In [1]: import numpy as np

In [2]: np.set_printoptions(precision=2, suppress=True, linewidth=120)

In [3]: rd = lambda a: np.round(a, 2) + 0

In [4]: W0 = np.load("x.npy")

In [5]: W0
Out[5]: 
array([[ 3, -1,  6,  5],
       [ 7,  3, 10,  9],
       [ 6,  2,  9,  8]])

In [6]: # looks like rank 2

In [7]: B = W0 / np.sqrt((W0 ** 2).mean(axis=1, keepdims=True))

In [8]: rd(B[2])
Out[8]: array([0.88, 0.29, 1.32, 1.18])

In [9]: np.linalg.matrix_rank(B) == np.linalg.matrix_rank(W0)
Out[9]: np.True_

In [10]: rd(np.linalg.norm(B, axis=1))
Out[10]: array([2., 2., 2.])

In [11]: r = np.linalg.matrix_rank(W0)

In [12]: r
Out[12]: np.int64(2)

In [13]: ns = np.linalg.svd(W0)[2][r:].T

In [14]: rd(ns @ ns.T)
Out[14]: 
array([[ 0.75, -0.29, -0.23, -0.23],
       [-0.29,  0.12,  0.16,  0.01],
       [-0.23,  0.16,  0.49, -0.42],
       [-0.23,  0.01, -0.42,  0.64]])

In [15]: [int(np.linalg.matrix_rank(np.delete(W0, i, axis=0))) for i in range(3)]
Out[15]: [2, 2, 2]

In [16]: [int(np.linalg.matrix_rank(W0[:i])) for i in range(1, len(W0) + 1)]
Out[16]: [1, 2, 2]

In [17]: data = np.array([[2.0, -3.0, 0.0, 0.0],
    ...:     [-3.0, 2.0, -3.0, 0.0],
    ...:     [0.0, -3.0, 1.0, -3.0],
    ...:     [0.0, 0.0, -3.0, 2.0]])

In [18]: q, R = np.linalg.qr(data)

In [19]: rd(q @ R)
Out[19]: 
array([[ 2., -3.,  0.,  0.],
       [-3.,  2., -3.,  0.],
       [ 0., -3.,  1., -3.],
       [ 0.,  0., -3.,  2.]])

In [20]: rd(np.abs(np.diag(R)))
Out[20]: array([3.61, 3.31, 3.57, 0.02])

In [21]: rd(q)
Out[21]: 
array([[-0.55, -0.35,  0.41, -0.64],
       [ 0.83, -0.23,  0.27, -0.42],
       [ 0.  , -0.91, -0.23,  0.35],
       [ 0.  ,  0.  ,  0.84,  0.54]])

In [22]: rd(abs(R[0, 0])), rd(np.linalg.norm(data[:, 0]))
Out[22]: (np.float64(3.61), np.float64(3.61))

In [23]: np.allclose(R.T @ R, data.T @ data)
Out[23]: True

In [24]: w1 = np.array([[3, 1], [0, 3], [1, 1], [1, 1]])

In [25]: c = np.array([-1, 0])

In [26]: H = np.maximum(q @ w1 + c, 0)

In [27]: (H > 0).mean(axis=0)
Out[27]: array([0.5 , 0.25])

In [28]: cent = np.array([[4, 2], [1, 2]])

In [29]: rd(H @ cent)
Out[29]: 
array([[0.  , 0.  ],
       [5.38, 2.69],
       [0.  , 0.  ],
       [2.91, 3.53]])

In [30]: (H @ cent).round(6).argmax(axis=1)
Out[30]: array([0, 0, 0, 1])

In [31]: P = np.triu(np.array([[-1, 0, -2, -3], [-3, 0, 1, -3], [0, 2, -1, -3], [1, -3, -3, 1]]), 1) + np.eye(4)

In [32]: B = P @ data @ np.linalg.inv(P)

In [33]: np.linalg.matrix_rank(B)
Out[33]: np.int64(4)

In [34]: P @ data - data @ P
Out[34]: 
array([[  0.,   6.,  14.,  -3.],
       [  0.,  -3.,   2., -21.],
       [  0.,   0.,  12., -12.],
       [  0.,   0.,   0.,  -9.]])

In [35]: np.trace(B), np.trace(data)
Out[35]: (np.float64(7.0), np.float64(7.0))

In [36]: rd(np.poly(B))
Out[36]: array([ 1., -7., -9., 79., -1.])

In [37]: left, s, Vt = np.linalg.svd(data)

In [38]: rd(s)
Out[38]: array([6.53, 3.71, 3.25, 0.01])

In [39]: np.argmax(s[:-1] / (s[1:] + 1e-6)) + 1
Out[39]: np.int64(3)

In [40]: B = left[:, :3] @ np.diag(s[:3]) @ Vt[:3]

In [41]: rd(np.linalg.norm(data - B, 2)), rd(s[3])
Out[41]: (np.float64(0.01), np.float64(0.01))

In [42]: rd(np.abs(data - B).max())
Out[42]: np.float64(0.01)

In [43]: rd(B)
Out[43]: 
array([[ 1.99, -3.  ,  0.  ,  0.  ],
       [-3.  ,  2.  , -3.  ,  0.  ],
       [ 0.  , -3.  ,  1.  , -3.  ],
       [ 0.  ,  0.  , -3.  ,  2.  ]])

In [44]: rd(np.linalg.norm(data, 2) / np.linalg.norm(data))
Out[44]: np.float64(0.8)

In [45]: [round(float(x), 2) for x in np.linalg.svd(data, compute_uv=False)[:3]]
Out[45]: [6.53, 3.71, 3.25]

In [46]: np.linalg.cond(data) > 100
Out[46]: np.True_

In [47]: np.argsort(-np.linalg.norm(data, axis=0).round(6), kind="stable")[:3]
Out[47]: array([1, 2, 0])

In [48]: round(np.log10(np.linalg.cond(data)))
Out[48]: 3

In [49]: np.linalg.matrix_rank(data, rtol=0.1)
Out[49]: np.int64(3)

In [50]: B = np.array([[-2]])

In [51]: cent = np.array([[-1, -2, -4, -4], [3, -1, 5, 3], [-5, 3, 1, 1], [1, 2, -5, 4]])

In [52]: X = np.block([[B, np.zeros((1, 4))], [np.zeros((4, 1)), cent]])

In [53]: X
Out[53]: 
array([[-2.,  0.,  0.,  0.,  0.],
       [ 0., -1., -2., -4., -4.],
       [ 0.,  3., -1.,  5.,  3.],
       [ 0., -5.,  3.,  1.,  1.],
       [ 0.,  1.,  2., -5.,  4.]])

In [54]: left, s, Vt = np.linalg.svd(W0)

In [55]: V = Vt[:(s > 1e-8).sum()]

In [56]: rng = np.random.default_rng(993)

In [57]: x = W0[2] + 5 * W0[1] + rng.integers(2) * np.eye(4)[2]

In [58]: x
Out[58]: array([41., 17., 60., 53.])

In [59]: rd(np.diag(V.T @ V))
Out[59]: array([0.25, 0.88, 0.51, 0.36])

In [60]: np.allclose(V.T @ V @ x, x)
Out[60]: False

In [61]: np.linalg.matrix_rank(np.vstack([W0, x]))
Out[61]: np.int64(3)

In [62]: lab = rng.permutation(5)

In [63]: lab
Out[63]: array([3, 2, 4, 1, 0])

In [64]: B = X[lab][:, lab]

In [65]: np.allclose(B, X)
Out[65]: False

In [66]: np.trace(B)
Out[66]: np.float64(1.0)

In [67]: B = X / np.linalg.norm(X, axis=1, keepdims=True)

In [68]: C2 = B @ B.T

In [69]: rd(np.degrees(np.arccos(np.clip(C2[1, 4], -1, 1))))
Out[69]: np.float64(91.39)

In [70]: (C2 - 2 * np.eye(5)).round(6).argmax(axis=1)
Out[70]: array([1, 0, 0, 0, 0])

In [71]: rd(C2)
Out[71]: 
array([[ 1.  ,  0.  ,  0.  ,  0.  ,  0.  ],
       [ 0.  ,  1.  , -0.82, -0.25, -0.02],
       [ 0.  , -0.82,  1.  , -0.25, -0.27],
       [ 0.  , -0.25, -0.25,  1.  ,  0.  ],
       [ 0.  , -0.02, -0.27,  0.  ,  1.  ]])

In [72]: rd(C2[1])
Out[72]: array([ 0.  ,  1.  , -0.82, -0.25, -0.02])

In [73]: np.argwhere(np.triu(np.abs(C2) > 0.95, 1))
Out[73]: array([], shape=(0, 2), dtype=int64)

In [74]: np.all(np.linalg.eigvalsh(data) > 0)
Out[74]: np.False_

In [75]: rd(np.linalg.eigvalsh(data).min())
Out[75]: np.float64(-3.25)

In [76]: [round(float(np.linalg.det(data[:i, :i])), 2) + 0 for i in range(1, 5)]
Out[76]: [2.0, -5.0, -23.0, -1.0]

In [77]: q, R = np.linalg.qr(X)

In [78]: rd(q.T @ q)
Out[78]: 
array([[1., 0., 0., 0., 0.],
       [0., 1., 0., 0., 0.],
       [0., 0., 1., 0., 0.],
       [0., 0., 0., 1., 0.],
       [0., 0., 0., 0., 1.]])

In [79]: abs(R[0, 0]), rd(np.linalg.norm(X[:, 0]))
Out[79]: (np.float64(2.0), np.float64(2.0))

In [80]: J = np.load("test19.npy")

In [81]: J
Out[81]: 
array([[ 0,  0,  0,  1],
       [-1, -2, -1, -2],
       [-1, -1, -1,  0],
       [-1, -1, -1,  0],
       [ 0,  0, -2, -2]])

In [82]: P = J @ np.linalg.solve(J.T @ J, J.T)

In [83]: np.linalg.matrix_rank(np.eye(5) - P)
Out[83]: np.int64(1)

In [84]: rd(np.linalg.eigvalsh(P))
Out[84]: array([0., 1., 1., 1., 1.])

In [85]: rd(np.trace(P))
Out[85]: np.float64(4.0)

In [86]: q, V = np.linalg.qr(J[:, :3])[0], np.linalg.qr(J[:, 3:])[0]

In [87]: s = np.linalg.svd(q.T @ V, compute_uv=False)

In [88]: rd(np.degrees(np.arccos(s.clip(0, 1))))
Out[88]: array([19.47])

In [89]: rd(np.linalg.norm(q @ q.T - V @ V.T, 2))
Out[89]: np.float64(1.0)

In [90]: B = np.c_[J[:, :1] @ np.array([[-4]]), np.array([0, 3, 3, 2, 0])]

In [91]: B
Out[91]: 
array([[0, 0],
       [4, 3],
       [4, 3],
       [4, 2],
       [0, 0]])

In [92]: rd(np.linalg.lstsq(J, B[:, 0])[0])
Out[92]: array([-4.,  0.,  0.,  0.])

In [93]: rd(np.linalg.norm(B - J @ np.linalg.lstsq(J, B)[0], axis=0))
Out[93]: array([0.  , 0.71])

In [94]: q, V = np.linalg.qr(B[:, :1])[0], np.linalg.qr(B[:, 1:])[0]

In [95]: s = np.linalg.svd(q.T @ V, compute_uv=False)

In [96]: rd(s)
Out[96]: array([0.98])

In [97]: (s > 0.9).sum()
Out[97]: np.int64(1)

In [98]: rd(np.degrees(np.arccos(s.clip(0, 1))))
Out[98]: array([10.02])

In [99]: arr = np.load("m.npy")

In [100]: arr
Out[100]: 
array([[-2.47, -0.5 ,  0.8 ],
       [ 9.03,  1.8 , -0.3 ],
       [ 8.47,  1.7 , -1.6 ],
       [-2.49, -0.5 , -0.1 ],
       [ 2.52,  0.5 , -0.1 ],
       [-3.98, -0.8 ,  0.8 ],
       [ 1.99,  0.4 ,  1.1 ],
       [ 1.49,  0.3 , -1.6 ],
       [-8.51, -1.7 ,  1.2 ],
       [-1.97, -0.4 , -1.6 ],
       [ 3.51,  0.7 ,  0.2 ],
       [ 4.01,  0.8 , -1.4 ],
       [-9.01, -1.8 ,  0.6 ],
       [-2.02, -0.4 ,  0.6 ],
       [ 1.02,  0.2 ,  0.9 ]])

In [101]: cent = arr[[5, 7]].astype(float)

In [102]: for _ in range(6):
     ...:     lab = np.linalg.norm(arr[:, None] - cent, axis=-1).argmin(axis=1)
     ...:     cent = np.array([arr[lab == j].mean(axis=0) for j in range(2)])
     ...: 

In [103]: lab
Out[103]: array([0, 1, 1, 0, 1, 0, 1, 1, 0, 0, 1, 1, 0, 0, 1])

In [104]: np.abs(cent[1] - cent[0]).argmax()
Out[104]: np.int64(0)

In [105]: np.bincount(lab)
Out[105]: array([7, 8])
